% python3 -q
>>> import numpy as np
>>> np.set_printoptions(suppress=True, linewidth=100)
>>> mat = np.loadtxt("a.csv", delimiter=",")
>>> print(mat.round(2))
[[ 0.3   0.75 -0.59]
 [-0.9   0.03 -0.43]
 [ 0.3  -0.66 -0.69]]
>>> print(np.round(np.linalg.norm(mat, axis=0), 2))
[1. 1. 1.]
>>> Uu, sv, Vt = np.linalg.svd(mat, full_matrices=False)
>>> print(np.round(Uu.T @ Uu, 2) + 0)
[[1. 0. 0.]
 [0. 1. 0.]
 [0. 0. 1.]]
>>> print(np.round(sv / sv[0], 2))
[1. 1. 1.]
>>> x0 = np.array([1, 0, 2])
>>> print(np.round(np.linalg.norm(x0), 2), round(float(np.linalg.norm(mat @ x0)), 2))
2.24 2.24
>>> print(np.round(mat.T @ (mat @ x0), 2) + 0)
[1. 0. 2.]
>>> print([p for p in range(1, 25) if np.allclose(np.linalg.matrix_power(mat, p), np.eye(3))])
[]
>>> print(np.round(np.abs(np.linalg.eigvals(mat)), 2))
[1. 1. 1.]
>>> rng = np.random.default_rng(450)
>>> Y = mat + rng.integers(-2, 3, (3, 1)) @ rng.integers(-2, 3, (1, 3))
>>> print(Y.round(2))
[[ 4.3   0.75 -4.59]
 [-0.9   0.03 -0.43]
 [-3.7  -0.66  3.31]]
>>> print(np.round(Y - mat, 2))
[[ 4.  0. -4.]
 [ 0.  0.  0.]
 [-4.  0.  4.]]
>>> x0 = np.array([3, -1, 2])
>>> print((mat @ x0).argmax())
2
>>> print(np.round(np.einsum("ij,j->i", mat, x0), 2))
[-1.03 -3.59  0.2 ]
>>> print(np.linalg.norm(mat @ x0) <= np.linalg.norm(mat, 2) * np.linalg.norm(x0) + 1e-9)
True
>>> print(np.round(mat @ x0, 2))
[-1.03 -3.59  0.2 ]
>>> print(np.round(mat @ (2 * x0), 2))
[-2.05 -7.19  0.39]
>>> print(np.round(mat * x0, 2))
[[ 0.9  -0.75 -1.18]
 [-2.71 -0.03 -0.85]
 [ 0.9   0.66 -1.37]]
>>> K = np.array([[21.0, 20.0, 4.0, 24.0, 4.0],
...     [20.0, 30.0, 5.0, 30.0, 5.0],
...     [4.0, 5.0, 6.0, 6.0, 1.0],
...     [24.0, 30.0, 6.0, 41.0, 6.0],
...     [4.0, 5.0, 1.0, 6.0, 6.0]])
>>> # symmetric, so the eigenvalues are real
>>> Uu, sv, Vt = np.linalg.svd(K)
>>> print(sv.round(2))
[84.  5.  5.  5.  5.]
>>> print(np.argmax(sv[:-1] / (sv[1:] + 1e-6)) + 1)
1
>>> Y = Uu[:, :1] @ np.diag(sv[:1]) @ Vt[:1]
>>> print(round(np.linalg.norm(K - Y) / np.linalg.norm(K), 2))
0.12
>>> print(Y.round(2))
[[17.01 21.27  4.25 25.52  4.25]
 [21.27 26.58  5.32 31.9   5.32]
 [ 4.25  5.32  1.06  6.38  1.06]
 [25.52 31.9   6.38 38.28  6.38]
 [ 4.25  5.32  1.06  6.38  1.06]]
>>> print(np.linalg.matrix_rank(K, rtol=0.05))
5
>>> print(np.round(np.linalg.norm(K - Y, 2), 2), sv[1])
5.0 5.0
>>> print(np.round(np.abs(K - Y).max(), 2))
4.94
>>> arr = np.cumsum(np.array([[-1, 9, 6, 4],
...     [4, -1, 2, 2],
...     [9, -6, -2, -8],
...     [-7, 0, 7, 0],
...     [-8, -8, 7, 0],
...     [-3, -2, 5, -4],
...     [-6, -8, -9, 7],
...     [9, 7, 5, 8],
...     [-8, 0, 2, -4],
...     [9, -2, 9, 7],
...     [-8, -9, 6, 7],
...     [3, 6, 2, 1],
...     [-5, 8, -2, 9],
...     [-2, 0, 9, 8],
...     [9, 7, 4, 6],
...     [-2, -9, -6, 6],
...     [3, -4, -4, -6]]), axis=0)
>>> print(arr)
[[ -1   9   6   4]
 [  3   8   8   6]
 [ 12   2   6  -2]
 [  5   2  13  -2]
 [ -3  -6  20  -2]
 [ -6  -8  25  -6]
 [-12 -16  16   1]
 [ -3  -9  21   9]
 [-11  -9  23   5]
 [ -2 -11  32  12]
 [-10 -20  38  19]
 [ -7 -14  40  20]
 [-12  -6  38  29]
 [-14  -6  47  37]
 [ -5   1  51  43]
 [ -7  -8  45  49]
 [ -4 -12  41  43]]
>>> proj = arr @ np.linalg.solve(arr.T @ arr, arr.T)
>>> print(np.round(np.linalg.eigvalsh(proj), 2) + 0)
[0. 0. 0. 0. 0. 0. 0. 0. 0. 0. 0. 0. 0. 1. 1. 1. 1.]
>>> print(np.trace(proj))
4.0
>>> print(np.linalg.matrix_rank(np.eye(17) - proj))
13
>>> T = np.stack([K, 5 * K, K[::-1]])
>>> print(np.round(np.linalg.norm(T, axis=(1, 2)), 2))
[ 84.59 422.97  84.59]
>>> D = np.linalg.norm(arr[:, None] - arr[None], axis=-1)
>>> print(D.mean(axis=1).argmax())
15
>>> print((D + 1e9 * np.eye(17)).round(6).argmin(axis=1))
[ 1  0  3  2  5  4  8  8  7  7 11 10 13 12 15 16 15]
>>> print(D[:5, :5].round(2))
[[ 0.    5.   15.94 13.04 21.47]
 [ 5.    0.   13.6  11.36 20.98]
 [15.94 13.6   0.    9.9  22.02]
 [13.04 11.36  9.9   0.   13.3 ]
 [21.47 20.98 22.02 13.3   0.  ]]
>>> print(np.flatnonzero(D[4] < D.mean() / 2))
[3 4 5 6 7 8]
>>> print(np.linalg.matrix_rank(D ** 2))
6
>>> print(D.shape)
(17, 17)
>>> x0 = np.array([2, 2, 5, 4])
>>> rhs = arr @ x0
>>> print(np.round(np.linalg.pinv(arr) @ arr, 2) + 0)
[[1. 0. 0. 0.]
 [0. 1. 0. 0.]
 [0. 0. 1. 0.]
 [0. 0. 0. 1.]]
>>> rhs = rhs + 0.05 * rng.normal(size=17)
>>> print(rhs.round(2))
[ 62.    86.06  50.03  71.    73.98  73.01  28.   116.97  95.09 182.04 205.95 238.11 269.97 342.99
 419.01 391.01 345.02]
>>> b, *_ = np.linalg.lstsq(arr, rhs)
>>> print(round(np.linalg.norm(rhs - arr @ b), 2))
0.16
>>> print(np.round(arr.T @ (rhs - arr @ b), 2) + 0)
[0. 0. 0. 0.]
>>> print([round(float(np.linalg.norm(np.linalg.solve(arr.T @ arr + lam * np.eye(4), arr.T @ rhs))), 2) for lam in (0, 1, 10, 100)])
[7.0, 7.0, 6.97, 6.73]
>>> J = np.load("sample17.npy")
>>> print(J)
[[-1. -5. -4. -3.  0.]
 [-9.  0. -2.  8.  3.]
 [ 4.  1. -9.  1.  2.]
 [ 0.  7.  9.  7. -1.]
 [ 0.  0.  0.  0.  2.]]
>>> Q, R = np.linalg.qr(J)
>>> print(Q.shape, R.shape)
(5, 5) (5, 5)
>>> print(np.round(np.abs(np.diag(R)), 2))
[ 9.9   8.61 10.18  1.59  2.  ]
>>> print(round(abs(R[0, 0]), 2), round(np.linalg.norm(J[:, 0]), 2))
9.9 9.9
>>> print(np.round(np.trace(Q @ Q.T), 2))
5.0
>>> lab = rng.permutation(5)
>>> print(lab)
[4 0 3 1 2]
>>> Y = J[lab][:, lab]
>>> print(np.round(np.sort(np.abs(np.linalg.eigvals(Y))), 2))
[ 1.12  2.    9.52  9.52 13.54]
>>> print(np.allclose(Y, J))
False
>>> print(round(np.linalg.det(Y), 2), round(np.linalg.det(J[lab]), 2))
2752.0 2752.0
>>> Y = J / np.linalg.norm(J, axis=1, keepdims=True)
>>> G = Y @ Y.T
>>> print(round(np.degrees(np.arccos(np.clip(G[3, 2], -1, 1))), 2))
120.45
>>> print(G[3].round(2))
[-0.96  0.21 -0.51  1.   -0.07]
>>> print((G - 2 * np.eye(5)).round(6).argmax(axis=1))
[2 4 0 1 1]
>>> print(np.argwhere(np.triu(np.abs(G) > 0.95, 1)))
[[0 3]]
>>> F = np.array([[0, 0, 0, 0, 0],
...     [0, 8, 0, 0, 0],
...     [0, 0, 5, 0, 0],
...     [0, 0, 0, 6, 0],
...     [0, 0, 0, 0, 8]])
>>> # equal to its transpose
>>> lab = rng.permutation(4)
>>> Y = arr[:, lab] * rng.choice([-1, 1], 4)
>>> print(Y)
[[  6  -9   4  -1]
 [  8  -8   6   3]
 [  6  -2  -2  12]
 [ 13  -2  -2   5]
 [ 20   6  -2  -3]
 [ 25   8  -6  -6]
 [ 16  16   1 -12]
 [ 21   9   9  -3]
 [ 23   9   5 -11]
 [ 32  11  12  -2]
 [ 38  20  19 -10]
 [ 40  14  20  -7]
 [ 38   6  29 -12]
 [ 47   6  37 -14]
 [ 51  -1  43  -5]
 [ 45   8  49  -7]
 [ 41  12  43  -4]]
>>> Uu, _, Vt = np.linalg.svd(arr.T @ Y)
>>> print(np.round(Uu @ Vt, 2) + 0)
[[ 0.  0.  0.  1.]
 [ 0. -1.  0.  0.]
 [ 1.  0.  0.  0.]
 [ 0.  0.  1.  0.]]
>>> print(np.round(np.linalg.lstsq(arr, Y)[0], 2) + 0)
[[ 0.  0.  0.  1.]
 [ 0. -1.  0.  0.]
 [ 1.  0.  0.  0.]
 [ 0.  0.  1.  0.]]
